In [1]: import numpy as np

In [2]: import numpy.linalg as la

In [3]: np.set_printoptions(precision=3, suppress=True, linewidth=120)

In [4]: def rnd(a):
   ...:     return np.round(a, 3) + 0
   ...: 

In [5]: B = np.array([[-2, 3, 0, 2],
   ...:     [2, 0, -3, 2],
   ...:     [-1, -1, 2, -3],
   ...:     [0, 0, 3, 3],
   ...:     [-3, 0, -1, -1],
   ...:     [-2, 0, -1, -2]])

In [6]: basis = np.array([[3, 0, 1, 2, 3, 1, 2, 1, 1],
   ...:     [1, 3, 3, 0, 3, 2, 0, 0, 3],
   ...:     [3, 0, 3, 1, 2, 0, 3, 3, 2],
   ...:     [0, 0, 1, 2, 1, 3, 3, 1, 0]])

In [7]: F = B @ basis

In [8]: F
Out[8]: 
array([[ -3,   9,   9,   0,   5,  10,   2,   0,   7],
       [ -3,   0,  -5,   5,   2,   8,   1,  -5,  -4],
       [  2,  -3,  -1,  -6,  -5, -12,  -5,   2,   0],
       [  9,   0,  12,   9,   9,   9,  18,  12,   6],
       [-12,   0,  -7,  -9, -12,  -6, -12,  -7,  -5],
       [ -9,   0,  -7,  -9, -10,  -8, -13,  -7,  -4]])

In [9]: # rows and columns are dependent

In [10]: U, sv, VT = la.svd(F)

In [11]: V = VT[:(sv > 1e-8).sum()]

In [12]: rng = np.random.default_rng(294315)

In [13]: x0 = F[5] + 3 * F[4] + rng.integers(2) * np.eye(9)[6]

In [14]: x0
Out[14]: array([-45.,   0., -28., -36., -46., -26., -49., -28., -19.])

In [15]: rnd(la.norm(x0 - V.T @ V @ x0))
Out[15]: np.float64(0.0)

In [16]: la.matrix_rank(np.vstack([F, x0]))
Out[16]: np.int64(4)

In [17]: np.allclose(V.T @ V @ x0, x0)
Out[17]: True

In [18]: rnd(np.diag(V.T @ V))
Out[18]: array([0.565, 0.336, 0.465, 0.311, 0.496, 0.63 , 0.512, 0.391, 0.295])
